% python3 -q
>>> import numpy as np
>>> from numpy import linalg as LA
>>> np.set_printoptions(precision=2, suppress=True, linewidth=160, sign=" ")
>>> def tidy(a):
...     return np.round(a, 2) + 0
... 
>>> f = np.array([2, -3, 1, -2, 3, -3]) + 0.5
>>> F = np.eye(6) - 2 * np.outer(f, f) / (f @ f)
>>> print(tidy(F))
[[ 0.65  0.35 -0.21  0.21 -0.49  0.35]
 [ 0.35  0.65  0.21 -0.21  0.49 -0.35]
 [-0.21  0.21  0.87  0.13 -0.3   0.21]
 [ 0.21 -0.21  0.13  0.87  0.3  -0.21]
 [-0.49  0.49 -0.3   0.3   0.31  0.49]
 [ 0.35 -0.35  0.21 -0.21  0.49  0.65]]
>>> # symmetric
>>> f = np.array([3, 1, 2, 0, 1, 1])
>>> Y = F + np.outer(f, np.eye(6)[0])
>>> print(tidy(LA.det(Y) / LA.det(F)), tidy(1 + LA.solve(F, f)[0]))
2.73 2.73
>>> W = np.array([[-4, -4], [9, -7], [8, 0], [3, -7], [-1, 9], [-9, -9]])
>>> beta = np.array([1, 1])
>>> act = np.maximum(F @ W + beta, 0)
>>> print((act > 0).astype(int))
[[ 0  0]
 [ 1  1]
 [ 1  0]
 [ 1  1]
 [ 1  0]
 [ 0  1]]
>>> cent = np.array([[0, 2, 2], [0, 2, 0]])
>>> print(tidy(act @ cent))
[[  0.     0.     0.  ]
 [  0.    26.59  18.31]
 [  0.    19.01  19.01]
 [  0.     7.15   6.99]
 [  0.     2.37   2.37]
 [  0.     4.28   0.  ]]
>>> print(W @ cent)
[[  0 -16  -8]
 [  0   4  18]
 [  0  16  16]
 [  0  -8   6]
 [  0  16  -2]
 [  0 -36 -18]]
>>> evals, vecs = LA.eigh(F)
>>> x0 = np.array([2, -3, -2, 3, 3, 1])
>>> print(tidy(np.abs(F).sum(axis=1).max()), np.abs(evals).max())
2.38 1.0
>>> print(tidy(x0 @ F @ x0))
26.48
>>> rng = np.random.default_rng(21)
>>> labels = rng.permutation(6)
>>> print(labels)
[ 0  1  4  3  5  2]
>>> Y = F[labels][:, labels]
>>> print(tidy(np.diag(Y)))
[ 0.65  0.65  0.31  0.87  0.65  0.87]
>>> print(tidy(LA.det(Y)), tidy(LA.det(F[labels])))
-1.0 -1.0
>>> print(tidy(np.sort(np.abs(LA.eigvals(Y)))))
[ 1.  1.  1.  1.  1.  1.]
>>> print(np.trace(Y))
4.0
>>> print(np.allclose(Y, F))
False
>>> x0 = np.array([0, 0, 1, 0, 0, 3])
>>> print(tidy(LA.det(F)))
-1.0
>>> print([p for p in range(1, 25) if np.allclose(LA.matrix_power(F, p), np.eye(6))])
[2, 4, 6, 8, 10, 12, 14, 16, 18, 20, 22, 24]
>>> print(tidy(LA.norm(x0)), tidy(LA.norm(F @ x0)))
3.16 3.16
>>> m1 = np.eye(4, dtype=int)[rng.permutation(4)] * np.array([0, 0, 2, 1])
>>> print(m1)
[[ 0  0  0  0]
 [ 0  0  0  0]
 [ 0  0  2  0]
 [ 0  0  0  1]]
>>> print(tidy(np.sort(np.abs(LA.eigvals(m1)))))
[ 0.  0.  1.  2.]
>>> print((m1 - m1.T) / 2)
[[ 0.  0.  0.  0.]
 [ 0.  0.  0.  0.]
 [ 0.  0.  0.  0.]
 [ 0.  0.  0.  0.]]
>>> print(LA.matrix_power(m1, 2))
[[ 0  0  0  0]
 [ 0  0  0  0]
 [ 0  0  4  0]
 [ 0  0  0  1]]
>>> print(np.trace(m1))
3
>>> print(m1 @ m1)
[[ 0  0  0  0]
 [ 0  0  0  0]
 [ 0  0  4  0]
 [ 0  0  0  1]]
>>> print(tidy(np.abs(LA.eigvals(m1)).max()))
2.0
>>> print(np.abs(np.diag(LA.qr(m1)[1])) > 1e-9)
[False False  True  True]
>>> print(np.unique(m1.round(6), axis=0).shape)
(3, 4)
>>> print(tidy(m1 @ LA.pinv(m1) @ m1))
[[ 0.  0.  0.  0.]
 [ 0.  0.  0.  0.]
 [ 0.  0.  2.  0.]
 [ 0.  0.  0.  1.]]
>>> print(np.allclose(m1[:-1].T @ LA.lstsq(m1[:-1].T, m1[-1])[0], m1[-1]))
False
